$ python3 -q
>>> import numpy as np
>>> from numpy import linalg as LA
>>> np.set_printoptions(precision=1, suppress=True, linewidth=200, floatmode="fixed")
>>> E = np.diag(np.array([3, 0, 1, 1, 1, 2, 2, 3, 1, 2])) + 2 * np.eye(10, k=1) + 2 * np.eye(10, k=-1)
>>> print(E)
[[3.0 2.0 0.0 0.0 0.0 0.0 0.0 0.0 0.0 0.0]
 [2.0 0.0 2.0 0.0 0.0 0.0 0.0 0.0 0.0 0.0]
 [0.0 2.0 1.0 2.0 0.0 0.0 0.0 0.0 0.0 0.0]
 [0.0 0.0 2.0 1.0 2.0 0.0 0.0 0.0 0.0 0.0]
 [0.0 0.0 0.0 2.0 1.0 2.0 0.0 0.0 0.0 0.0]
 [0.0 0.0 0.0 0.0 2.0 2.0 2.0 0.0 0.0 0.0]
 [0.0 0.0 0.0 0.0 0.0 2.0 2.0 2.0 0.0 0.0]
 [0.0 0.0 0.0 0.0 0.0 0.0 2.0 3.0 2.0 0.0]
 [0.0 0.0 0.0 0.0 0.0 0.0 0.0 2.0 1.0 2.0]
 [0.0 0.0 0.0 0.0 0.0 0.0 0.0 0.0 2.0 2.0]]
>>> # symmetric
>>> print(np.all(LA.eigvalsh(E) > 0))
False
>>> print([round(float(LA.det(E[:i, :i])), 2) + 0 for i in range(1, 11)])
[3.0, -4.0, -16.0, 0.0, 64.0, 128.0, 0.0, -512.0, -512.0, 1024.0]
>>> w, V = LA.eigh(E)
>>> print(LA.eigvalsh(E + -1 * np.eye(10)))
[-3.7 -2.8 -2.3 -1.1  0.2  1.6  2.4  3.2  3.7  4.8]
>>> print(np.abs(V[:, -1]).round(6).argmax())
7
>>> def softmax(z):
...     e = np.exp(z - z.max(axis=-1, keepdims=True))
...     return e / e.sum(axis=-1, keepdims=True)
... 
>>> print(softmax(E).sum(axis=1))
[1.0 1.0 1.0 1.0 1.0 1.0 1.0 1.0 1.0 1.0]
>>> print(np.round(softmax(E[5] + 2), 1) + 0)
[0.0 0.0 0.0 0.0 0.3 0.3 0.3 0.0 0.0 0.0]
>>> print(np.round(softmax(E[5]), 1) + 0)
[0.0 0.0 0.0 0.0 0.3 0.3 0.3 0.0 0.0 0.0]
>>> S = E @ E.T / np.sqrt(10)
>>> print(np.round(softmax(S + np.triu(np.full(S.shape, -np.inf), 1)), 1) + 0)
[[1.0 0.0 0.0 0.0 0.0 0.0 0.0 0.0 0.0 0.0]
 [0.3 0.7 0.0 0.0 0.0 0.0 0.0 0.0 0.0 0.0]
 [0.2 0.1 0.8 0.0 0.0 0.0 0.0 0.0 0.0 0.0]
 [0.0 0.1 0.1 0.7 0.0 0.0 0.0 0.0 0.0 0.0]
 [0.0 0.0 0.1 0.1 0.7 0.0 0.0 0.0 0.0 0.0]
 [0.0 0.0 0.0 0.1 0.1 0.8 0.0 0.0 0.0 0.0]
 [0.0 0.0 0.0 0.0 0.1 0.2 0.7 0.0 0.0 0.0]
 [0.0 0.0 0.0 0.0 0.0 0.0 0.1 0.9 0.0 0.0]
 [0.0 0.0 0.0 0.0 0.0 0.0 0.1 0.3 0.4 0.0]
 [0.0 0.0 0.0 0.0 0.0 0.0 0.0 0.1 0.2 0.4]]
>>> print(softmax(S).round(6).argmax(axis=1))
[0 1 2 3 4 5 6 7 8 9]
>>> arr = np.loadtxt("out19.csv", delimiter=",")
>>> print(arr)
[[ 0.1  0.2  0.1 -0.2]
 [ 0.2  0.5  0.2 -0.4]
 [ 0.1  0.2  0.1 -0.2]
 [-0.2 -0.4 -0.2  0.3]]
>>> # row 2 repeats row 0
>>> x0 = np.array([6, 4, 5, 6])
>>> print(arr @ x0)
[ 1.0  2.4  1.0 -1.7]
>>> print(LA.eigvalsh(2 * arr - np.eye(4)))
[-1.0 -1.0 -1.0  1.0]
>>> print(np.eye(4) - arr)
[[ 0.9 -0.2 -0.1  0.2]
 [-0.2  0.5 -0.2  0.4]
 [-0.1 -0.2  0.9  0.2]
 [ 0.2  0.4  0.2  0.7]]
>>> print(np.trace(arr))
1.0
>>> w, V = LA.eigh(arr)
>>> print(LA.eigvalsh(arr + -2 * np.eye(4)))
[-2.0 -2.0 -2.0 -1.0]
>>> print((w > 1e-8).sum(), (w < -1e-8).sum())
1 0
>>> print(np.round(V.T @ V, 1) + 0)
[[1.0 0.0 0.0 0.0]
 [0.0 1.0 0.0 0.0]
 [0.0 0.0 1.0 0.0]
 [0.0 0.0 0.0 1.0]]
>>> print(round(w.sum(), 1), np.trace(arr))
1.0 1.0
>>> print(V @ np.diag(w) @ V.T)
[[ 0.1  0.2  0.1 -0.2]
 [ 0.2  0.5  0.2 -0.4]
 [ 0.1  0.2  0.1 -0.2]
 [-0.2 -0.4 -0.2  0.3]]
>>> print(np.unique(w.round(6) + 0, return_counts=True)[1])
[3 1]
